$ python -q
>>> import numpy as np
>>> np.set_printoptions(precision=2, suppress=True, linewidth=200)
>>> K = np.loadtxt("run11.csv", delimiter=",")
>>> print(K)
[[ 0.3  -0.3   0.5  -2.    0.1  -2.   -0.3  -0.4   2.48  1.2 ]
 [-0.3   0.5   1.9  -0.7   0.5   1.4   0.    0.2   9.42  0.3 ]
 [-1.5   0.7   0.5  -0.1  -1.7  -1.   -0.7  -1.    2.5  -1.5 ]
 [ 0.   -1.6   1.4   1.   -0.4   1.   -1.2   0.6   7.1  -1.8 ]
 [-0.6  -1.5  -0.3   0.7  -0.4  -0.9   0.7  -1.4  -1.47 -0.2 ]
 [-0.3  -1.3   0.9  -1.5   0.7   0.9   0.    1.1   4.5  -1.  ]
 [-0.5  -1.2   0.3   0.1  -0.5   1.2   1.1  -0.2   1.48  1.5 ]
 [ 0.8   0.8   1.9   2.4   0.6  -0.3  -0.2   0.7   9.46  1.7 ]
 [ 0.1  -0.2   2.   -1.7   0.9   1.6   0.7  -0.4  10.   -2.1 ]
 [-0.2   1.6   1.1   0.8   0.    0.4  -1.2  -2.    5.54  1.1 ]
 [-0.9   0.4   0.    0.   -0.4  -0.6  -0.3   1.9   0.03 -0.7 ]]
>>> rng = np.random.default_rng(5511)
>>> M2 = K + rng.integers(-2, 3, (11, 9)) @ rng.integers(-2, 3, (9, 10))
>>> print(M2)
[[  4.3    0.7    7.5    5.    -7.9   -6.    -2.3    0.6   11.48   4.2 ]
 [  2.7   -3.5   -0.1  -12.7    2.5    4.4   -1.    13.2   12.42   1.3 ]
 [  2.5   -1.3   -4.5   -0.1   -3.7   -9.     0.3   10.    -0.5  -11.5 ]
 [  3.     5.4    9.4    0.     3.6    6.     4.8   -8.4    5.1   -1.8 ]
 [ -3.6   -1.5   -6.3  -11.3   -0.4    1.1   -1.3    8.6   -6.47   0.8 ]
 [ -3.3   -8.3  -10.1    1.5   -5.3   -4.1   -7.     7.1    6.5    3.  ]
 [ -3.5   -2.2   -3.7  -15.9    3.5    4.2    2.1    5.8   -6.52   5.5 ]
 [ -8.2   -1.2    6.9   -6.6    0.6    8.7   -2.2   -7.3    8.46  12.7 ]
 [  1.1    0.8   -5.   -10.7   12.9    1.6    4.7    7.6    3.    -5.1 ]
 [  9.8    5.6    5.1   -0.2    4.     0.4    9.8    1.     8.54  -3.9 ]
 [  2.1    2.4    1.     0.   -10.4   -2.6    4.7    1.9   -5.97 -13.7 ]]
>>> print(np.abs(M2 - K).sum(axis=1))
[46. 44. 46. 45. 41. 54. 50. 56. 52. 45. 42.]
>>> print(np.linalg.matrix_rank(M2 - K, tol=1e-8))
9
>>> print(M2 - K)
[[  4.   1.   7.   7.  -8.  -4.  -2.   1.   9.   3.]
 [  3.  -4.  -2. -12.   2.   3.  -1.  13.   3.   1.]
 [  4.  -2.  -5.   0.  -2.  -8.   1.  11.  -3. -10.]
 [  3.   7.   8.  -1.   4.   5.   6.  -9.  -2.   0.]
 [ -3.   0.  -6. -12.   0.   2.  -2.  10.  -5.   1.]
 [ -3.  -7. -11.   3.  -6.  -5.  -7.   6.   2.   4.]
 [ -3.  -1.  -4. -16.   4.   3.   1.   6.  -8.   4.]
 [ -9.  -2.   5.  -9.   0.   9.  -2.  -8.  -1.  11.]
 [  1.   1.  -7.  -9.  12.   0.   4.   8.  -7.  -3.]
 [ 10.   4.   4.  -1.   4.   0.  11.   3.   3.  -5.]
 [  3.   2.   1.   0. -10.  -2.   5.   0.  -6. -13.]]
>>> print(np.round(np.linalg.svd(M2 - K, compute_uv=False), 2) + 0)
[37.95 32.2  28.58 17.72 15.45  5.57  5.17  3.85  2.04  0.  ]
>>> P = M2 @ np.linalg.solve(M2.T @ M2, M2.T)
>>> print(np.round(np.linalg.eigvalsh(P), 2) + 0)
[0. 1. 1. 1. 1. 1. 1. 1. 1. 1. 1.]
>>> print(P @ M2[:, 4])
[ -7.9   2.5  -3.7   3.6  -0.4  -5.3   3.5   0.6  12.9   4.  -10.4]
>>> print(np.round(np.trace(P), 2))
10.0
>>> print(np.allclose(P @ P, P))
True
>>> print(np.diag(P))
[0.91 1.   0.69 0.87 0.94 0.99 1.   0.99 0.79 0.95 0.86]
>>> U, sv, vt = np.linalg.svd(K)
>>> print(sv)
[20.42  5.34  4.03  3.86  3.33  3.    2.15  1.64  0.73  0.01]
>>> print(np.argmax(sv[:-1] / (sv[1:] + 1e-6)) + 1)
9
>>> M2 = U[:, :9] @ np.diag(sv[:9]) @ vt[:9]
>>> print(np.linalg.matrix_rank(M2))
9
>>> M2 = K / np.sqrt((K ** 2).mean(axis=1, keepdims=True))
>>> print(np.linalg.matrix_rank(K - K.mean(axis=1, keepdims=True)))
9
>>> M = np.load("a.npy")
>>> print(M)
[[  21    1    2    2    0    3    3    2]
 [   2   63    2    0    3    1    3    2]
 [   2    3  103    0    2    2    0    2]
 [   2    1    0   61    0    3    0    3]
 [   1    2    1    2  -37    0    1    3]
 [   2    3    3    0    0   42    1    2]
 [   3    2    3    0    1    2   82    2]
 [   3    2    1    2    1    2    3 -158]]
>>> print(np.sort(np.abs(np.linalg.eigvals(M))))
[ 20.47  37.06  41.95  61.02  62.87  82.49 103.41 158.15]
>>> print(M @ M)
[[  472   111   270   168    12   210   321  -250]
 [  192  3996   353    14    87   125   451  -165]
 [  266   514 10629    12   143   303    25   -90]
 [  181   141    18  3731     6   322    21  -279]
 [    6    66    78    56  1381    21    63  -569]
 [  147   332   450     8    18  1785   145  -214]
 [  330   314   574    12    59   269  6748  -129]
 [ -387  -168   -29  -186  -184  -207  -210 24995]]
>>> assert M == M.T
Traceback (most recent call last):
  File "<python-input-28>", line 1, in <module>
    assert M == M.T
           ^^^^^^^^
ValueError: The truth value of an array with more than one element is ambiguous. Use a.any() or a.all()
>>> print(np.trace(M))
177
>>> q, V = np.linalg.qr(M[:, :3])[0], np.linalg.qr(M[:, 3:])[0]
>>> sv = np.linalg.svd(q.T @ V, compute_uv=False)
>>> print((sv > 0.9).sum())
0
>>> print(np.degrees(np.arccos(sv.clip(0, 1))))
[72.28 84.2  88.65]
>>> W1 = np.array([[4, -1, 0, -5],
...     [4, 2, -3, -3],
...     [-1, -1, 5, -1],
...     [4, -3, 0, -1],
...     [-2, 4, 3, -3],
...     [-1, -1, 0, 0],
...     [2, 2, 3, 4],
...     [-3, 3, 1, -2]])
>>> coef = np.array([0, 1, 1, 0])
>>> act = np.maximum(M @ W1 + coef, 0)
>>> print((act > 0).mean(axis=0))
[0.75 0.25 0.62 0.38]
>>> print(act)
[[ 91   0  19   0]
 [251 146   0   0]
 [  0   0 515   0]
 [244   0   1   0]
 [ 86   0   0  95]
 [  0   0  12   0]
 [171 171 261 297]
 [503   0   0 301]]
>>> basis = np.array([[-1, -7, 3], [-5, 3, -9], [-3, -4, 7], [-7, 1, 2]])
>>> print(act @ basis)
[[ -148  -713   406]
 [ -981 -1319  -561]
 [-1545 -2060  3605]
 [ -247 -1712   739]
 [ -751  -507   448]
 [  -36   -48    84]
 [-3888 -1431  1395]
 [-2610 -3220  2111]]
>>> x = np.array([2, 2, 1, 2])
>>> y = act @ x
>>> print(np.linalg.solve(act.T @ act, act.T @ y))
[2. 2. 1. 2.]
>>> print(np.linalg.lstsq(act, y)[0])
[2. 2. 1. 2.]
>>> print(y)
[ 201  794  515  489  362   12 1539 1608]
>>> y = y + 0.1 * rng.normal(size=8)
>>> print(y)
[ 200.9   793.95  514.88  489.02  361.89   12.01 1538.86 1607.84]
>>> coef, *_ = np.linalg.lstsq(act, y)
>>> print(coef.round())
[2. 2. 1. 2.]
>>> print(np.round(np.linalg.norm(y - act @ coef), 2))
0.12
>>> print(coef)
[2. 2. 1. 2.]
>>> print(np.round(act.T @ (y - act @ coef), 2) + 0)
[0. 0. 0. 0.]
>>> E = np.loadtxt("layer8.csv", delimiter=",")
>>> print(E)
[[ -3.97   7.99  -5.98   8.02   3.99   5.99  -9.97]
 [ -5.99  11.95  -9.    12.01   6.01   9.01 -15.01]
 [ -2.     3.99  -3.03   4.01   2.     2.98  -5.  ]
 [ -2.01   4.04  -2.96   3.98   2.01   3.01  -4.98]
 [ -6.02  12.02  -9.02  11.97   6.01   9.01 -15.03]
 [ -2.05   4.02  -2.97   4.03   2.02   2.99  -5.03]
 [ -6.01  12.    -9.04  12.     6.     9.01 -14.98]
 [  3.98  -8.02   5.98  -7.97  -3.99  -5.98   9.97]
 [  5.99 -12.03   8.99 -12.    -6.    -9.04  15.03]
 [ -6.01  12.02  -8.99  12.02   6.     9.04 -14.96]
 [  5.97 -12.     9.03 -12.    -6.03  -8.99  15.04]]
>>> U, sv, vt = np.linalg.svd(E)
>>> print(sv)
[73.48  0.11  0.08  0.07  0.06  0.05  0.02]
>>> M2 = U[:, :1] @ np.diag(sv[:1]) @ vt[:1]
>>> print(np.round(np.linalg.norm(E - M2, 2), 2), round(float(sv[1]), 2))
0.11 0.11
>>> print(round(np.abs(E - M2).max(), 2))
0.05
>>> print(round(float(np.linalg.norm(E - M2) / np.linalg.norm(E)), 2))
0.0
>>> M2 = E / np.sqrt((E ** 2).mean(axis=1, keepdims=True))
>>> print(np.linalg.matrix_rank(E - E.mean(axis=1, keepdims=True)))
6
>>> print(np.linalg.matrix_rank(M2) == np.linalg.matrix_rank(E))
True
>>> print(round(float(np.linalg.norm(E, 2) / np.linalg.norm(E)), 2))
1.0
>>> print([round(float(x), 2) for x in np.linalg.svd(E, compute_uv=False)[:3]])
[73.48, 0.11, 0.08]
>>> print(np.argsort(-np.linalg.norm(E, axis=0).round(6), kind="stable")[:3])
[6 1 3]
>>> m1 = np.abs(np.array([[2, 1, 0, 1, 1, 1, 0, 3, 2],
...     [2, 2, 2, 3, 0, 1, 0, 1, 2],
...     [0, 1, 1, 3, 1, 1, 3, 2, 0],
...     [2, 2, 3, 1, 2, 0, 0, 3, 3],
...     [3, 2, 2, 3, 0, 0, 0, 0, 3],
...     [1, 0, 0, 3, 3, 0, 2, 0, 1],
...     [1, 0, 0, 2, 2, 3, 2, 1, 1],
...     [2, 2, 3, 0, 0, 0, 1, 0, 1],
...     [1, 2, 1, 2, 0, 0, 0, 3, 1]])) + np.eye(9)
>>> m1 = m1 / m1.sum(axis=1, keepdims=True)
>>> print(m1)
[[0.25 0.08 0.   0.08 0.08 0.08 0.   0.25 0.17]
 [0.14 0.21 0.14 0.21 0.   0.07 0.   0.07 0.14]
 [0.   0.08 0.15 0.23 0.08 0.08 0.23 0.15 0.  ]
 [0.12 0.12 0.18 0.12 0.12 0.   0.   0.18 0.18]
 [0.21 0.14 0.14 0.21 0.07 0.   0.   0.   0.21]
 [0.09 0.   0.   0.27 0.27 0.09 0.18 0.   0.09]
 [0.08 0.   0.   0.15 0.15 0.23 0.23 0.08 0.08]
 [0.2  0.2  0.3  0.   0.   0.   0.1  0.1  0.1 ]
 [0.09 0.18 0.09 0.18 0.   0.   0.   0.27 0.18]]
>>> cov = m1.T @ m1
>>> print(cov)
[[0.21 0.15 0.14 0.16 0.09 0.06 0.05 0.14 0.18]
 [0.15 0.17 0.16 0.15 0.04 0.03 0.04 0.14 0.15]
 [0.14 0.16 0.19 0.13 0.04 0.02 0.07 0.12 0.13]
 [0.16 0.15 0.13 0.3  0.15 0.1  0.14 0.15 0.18]
 [0.09 0.04 0.04 0.15 0.13 0.07 0.1  0.07 0.09]
 [0.06 0.03 0.02 0.1  0.07 0.08 0.09 0.06 0.05]
 [0.05 0.04 0.07 0.14 0.1  0.09 0.15 0.06 0.04]
 [0.14 0.14 0.12 0.15 0.07 0.06 0.06 0.21 0.15]
 [0.18 0.15 0.13 0.18 0.09 0.05 0.04 0.15 0.18]]
>>> print(np.allclose(m1 @ m1.T, m1.T @ m1))
False
>>> print(np.round(np.trace(m1), 2))
1.41
>>> print(np.linalg.matrix_power(m1, 2))
[[0.17 0.14 0.13 0.12 0.06 0.03 0.04 0.15 0.15]
 [0.13 0.13 0.12 0.16 0.07 0.04 0.05 0.16 0.13]
 [0.11 0.1  0.13 0.15 0.1  0.08 0.12 0.1  0.11]
 [0.14 0.15 0.15 0.15 0.05 0.03 0.06 0.15 0.13]
 [0.13 0.13 0.11 0.16 0.06 0.04 0.03 0.18 0.15]
 [0.14 0.1  0.1  0.17 0.11 0.06 0.06 0.11 0.16]
 [0.13 0.08 0.08 0.17 0.13 0.08 0.1  0.09 0.13]
 [0.12 0.12 0.11 0.16 0.06 0.08 0.1  0.16 0.1 ]
 [0.14 0.16 0.17 0.12 0.04 0.03 0.05 0.16 0.13]]
>>> print(m1 @ m1)
[[0.17 0.14 0.13 0.12 0.06 0.03 0.04 0.15 0.15]
 [0.13 0.13 0.12 0.16 0.07 0.04 0.05 0.16 0.13]
 [0.11 0.1  0.13 0.15 0.1  0.08 0.12 0.1  0.11]
 [0.14 0.15 0.15 0.15 0.05 0.03 0.06 0.15 0.13]
 [0.13 0.13 0.11 0.16 0.06 0.04 0.03 0.18 0.15]
 [0.14 0.1  0.1  0.17 0.11 0.06 0.06 0.11 0.16]
 [0.13 0.08 0.08 0.17 0.13 0.08 0.1  0.09 0.13]
 [0.12 0.12 0.11 0.16 0.06 0.08 0.1  0.16 0.1 ]
 [0.14 0.16 0.17 0.12 0.04 0.03 0.05 0.16 0.13]]
>>> print(np.round(np.abs(np.linalg.eigvals(m1)).max(), 2))
1.0
>>> print(np.round((m1 - m1.T) / 2, 2) + 0)
[[ 0.   -0.03  0.   -0.02 -0.07  0.   -0.04  0.02  0.04]
 [ 0.03  0.    0.03  0.05 -0.07  0.04  0.   -0.06 -0.02]
 [ 0.   -0.03  0.    0.03 -0.03  0.04  0.12 -0.07 -0.05]
 [ 0.02 -0.05 -0.03  0.   -0.05 -0.14 -0.08  0.09  0.  ]
 [ 0.07  0.07  0.03  0.05  0.   -0.14 -0.08  0.    0.11]
 [ 0.   -0.04 -0.04  0.14  0.14  0.   -0.02  0.    0.05]
 [ 0.04  0.   -0.12  0.08  0.08  0.02  0.   -0.01  0.04]
 [-0.02  0.06  0.07 -0.09  0.    0.    0.01  0.   -0.09]
 [-0.04  0.02  0.05  0.   -0.11 -0.05 -0.04  0.09  0.  ]]
>>> x = np.array([2, 0, 1, 0, 2, 3, 3, 1, 1])
>>> a = np.maximum(m1 @ x, 0)
>>> print(m1 * (a > 1e-9)[:, None])
[[0.25 0.08 0.   0.08 0.08 0.08 0.   0.25 0.17]
 [0.14 0.21 0.14 0.21 0.   0.07 0.   0.07 0.14]
 [0.   0.08 0.15 0.23 0.08 0.08 0.23 0.15 0.  ]
 [0.12 0.12 0.18 0.12 0.12 0.   0.   0.18 0.18]
 [0.21 0.14 0.14 0.21 0.07 0.   0.   0.   0.21]
 [0.09 0.   0.   0.27 0.27 0.09 0.18 0.   0.09]
 [0.08 0.   0.   0.15 0.15 0.23 0.23 0.08 0.08]
 [0.2  0.2  0.3  0.   0.   0.   0.1  0.1  0.1 ]
 [0.09 0.18 0.09 0.18 0.   0.   0.   0.27 0.18]]
>>> print(np.maximum(m1 @ x, 0) - np.maximum(-m1 @ x, 0))
[1.33 0.86 1.38 1.   0.93 1.64 2.   1.2  0.73]
>>> print(np.tanh(m1 @ x))
[0.87 0.69 0.88 0.76 0.73 0.93 0.96 0.83 0.62]
>>> mat = np.loadtxt("arr.csv", delimiter=",")
>>> print(mat)
[[1.   0.9  0.81 0.73 0.66 0.59 0.53 0.48 0.43]
 [0.9  1.   0.9  0.81 0.73 0.66 0.59 0.53 0.48]
 [0.81 0.9  1.   0.9  0.81 0.73 0.66 0.59 0.53]
 [0.73 0.81 0.9  1.   0.9  0.81 0.73 0.66 0.59]
 [0.66 0.73 0.81 0.9  1.   0.9  0.81 0.73 0.66]
 [0.59 0.66 0.73 0.81 0.9  1.   0.9  0.81 0.73]
 [0.53 0.59 0.66 0.73 0.81 0.9  1.   0.9  0.81]
 [0.48 0.53 0.59 0.66 0.73 0.81 0.9  1.   0.9 ]
 [0.43 0.48 0.53 0.59 0.66 0.73 0.81 0.9  1.  ]]
>>> # symmetric, so the eigenvalues are real
>>> q, V = np.linalg.qr(mat[:, :5])[0], np.linalg.qr(mat[:, 5:])[0]
>>> sv = np.linalg.svd(q.T @ V, compute_uv=False)
>>> print(np.round(np.linalg.norm(q @ q.T - V @ V.T, 2), 2))
1.0
